>>> import numpy as np
>>> import numpy.linalg as la
>>> np.set_printoptions(precision=1, suppress=True, linewidth=140)
>>> A = np.loadtxt("dump.csv", delimiter=",")
>>> A
array([[ 1.,  2.,  0.,  2.,  2.,  1.,  2.,  0.,  2., -1.],
       [ 2.,  4.,  0.,  4.,  4.,  2.,  4.,  0.,  4., -2.],
       [ 0.,  0.,  0.,  0.,  0.,  0.,  0.,  0.,  0.,  0.],
       [ 2.,  4.,  0.,  4.,  4.,  2.,  4.,  0.,  4., -2.],
       [ 2.,  4.,  0.,  4.,  4.,  2.,  4.,  0.,  4., -2.],
       [ 1.,  2.,  0.,  2.,  2.,  1.,  2.,  0.,  2., -1.],
       [ 2.,  4.,  0.,  4.,  4.,  2.,  4.,  0.,  4., -2.],
       [ 0.,  0.,  0.,  0.,  0.,  0.,  0.,  0.,  0.,  0.],
       [ 2.,  4.,  0.,  4.,  4.,  2.,  4.,  0.,  4., -2.],
       [-1., -2.,  0., -2., -2., -1., -2.,  0., -2.,  1.]])
>>> rng = np.random.default_rng(104436)
>>> lab = rng.permutation(10)
>>> lab
array([5, 8, 3, 0, 6, 4, 2, 1, 7, 9])
>>> B = A[lab][:, lab]
>>> np.trace(B)
np.float64(23.0)
>>> np.round(np.sort(np.abs(la.eigvals(B))), 1) + 0
array([ 0.,  0.,  0.,  0.,  0.,  0.,  0.,  0.,  0., 23.])
>>> B
array([[ 1.,  2.,  2.,  1.,  2.,  2.,  0.,  2.,  0., -1.],
       [ 2.,  4.,  4.,  2.,  4.,  4.,  0.,  4.,  0., -2.],
       [ 2.,  4.,  4.,  2.,  4.,  4.,  0.,  4.,  0., -2.],
       [ 1.,  2.,  2.,  1.,  2.,  2.,  0.,  2.,  0., -1.],
       [ 2.,  4.,  4.,  2.,  4.,  4.,  0.,  4.,  0., -2.],
       [ 2.,  4.,  4.,  2.,  4.,  4.,  0.,  4.,  0., -2.],
       [ 0.,  0.,  0.,  0.,  0.,  0.,  0.,  0.,  0.,  0.],
       [ 2.,  4.,  4.,  2.,  4.,  4.,  0.,  4.,  0., -2.],
       [ 0.,  0.,  0.,  0.,  0.,  0.,  0.,  0.,  0.,  0.],
       [-1., -2., -2., -1., -2., -2.,  0., -2.,  0.,  1.]])
>>> la.cond(A) > 100
np.True_
>>> [round(float(x), 1) for x in la.svd(A, compute_uv=False)[:3]]
[23.0, 0.0, 0.0]
>>> np.argsort(-la.norm(A, axis=0).round(6), kind="stable")[:3]
array([1, 3, 4])
>>> np.round(la.norm(A, 2) / la.norm(A), 1)
np.float64(1.0)
>>> la.matrix_rank(A, rtol=0.1)
np.int64(1)
>>> np.round(la.det(A), 1)
np.float64(0.0)
>>> m1 = np.loadtxt("layer17.csv", delimiter=",")
>>> m1.round(1) + 0
array([[-0.2, -0.1,  0.2,  0.3,  0.7],
       [-0.2,  0. ,  0.2,  0.1, -0.3],
       [-0.5, -0.4, -0.3, -0.1, -0.3],
       [ 0.7, -0.1,  0. , -0.3, -0.1],
       [ 0.1,  0. , -0.3,  0.8, -0.4],
       [ 0.1, -0.4,  0.8,  0.2, -0.2],
       [-0.3,  0.3,  0.2, -0.2, -0.3],
       [-0.2,  0.6,  0.2, -0.1, -0.1],
       [-0.2, -0.4,  0. , -0.3,  0. ],
       [ 0.1,  0.1,  0.1,  0. , -0.2]])
>>> la.svd(m1, compute_uv=False)
array([1., 1., 1., 1., 1.])
>>> proj = m1 @ la.solve(m1.T @ m1, m1.T)
>>> proj.round(1) + 0
array([[ 0.7, -0.1, -0.1, -0.3, -0.1,  0.1, -0.2,  0. ,  0. , -0.2],
       [-0.1,  0.2,  0.2, -0.1,  0.1,  0.2,  0.2,  0.1,  0. ,  0.1],
       [-0.1,  0.2,  0.6, -0.2,  0. , -0.1,  0.1, -0.2,  0.3, -0.1],
       [-0.3, -0.1, -0.2,  0.5, -0.1,  0.1, -0.1, -0.2,  0. ,  0.1],
       [-0.1,  0.1,  0. , -0.1,  0.9,  0. , -0.1, -0.1, -0.2,  0.1],
       [ 0.1,  0.2, -0.1,  0.1,  0. ,  0.9,  0. , -0.1,  0. ,  0.1],
       [-0.2,  0.2,  0.1, -0.1, -0.1,  0. ,  0.4,  0.3,  0. ,  0.1],
       [ 0. ,  0.1, -0.2, -0.2, -0.1, -0.1,  0.3,  0.5, -0.2,  0.1],
       [ 0. ,  0. ,  0.3,  0. , -0.2,  0. ,  0. , -0.2,  0.3, -0.1],
       [-0.2,  0.1, -0.1,  0.1,  0.1,  0.1,  0.1,  0.1, -0.1,  0.1]])
>>> np.round(la.eigvalsh(proj), 1) + 0
array([0., 0., 0., 0., 0., 1., 1., 1., 1., 1.])
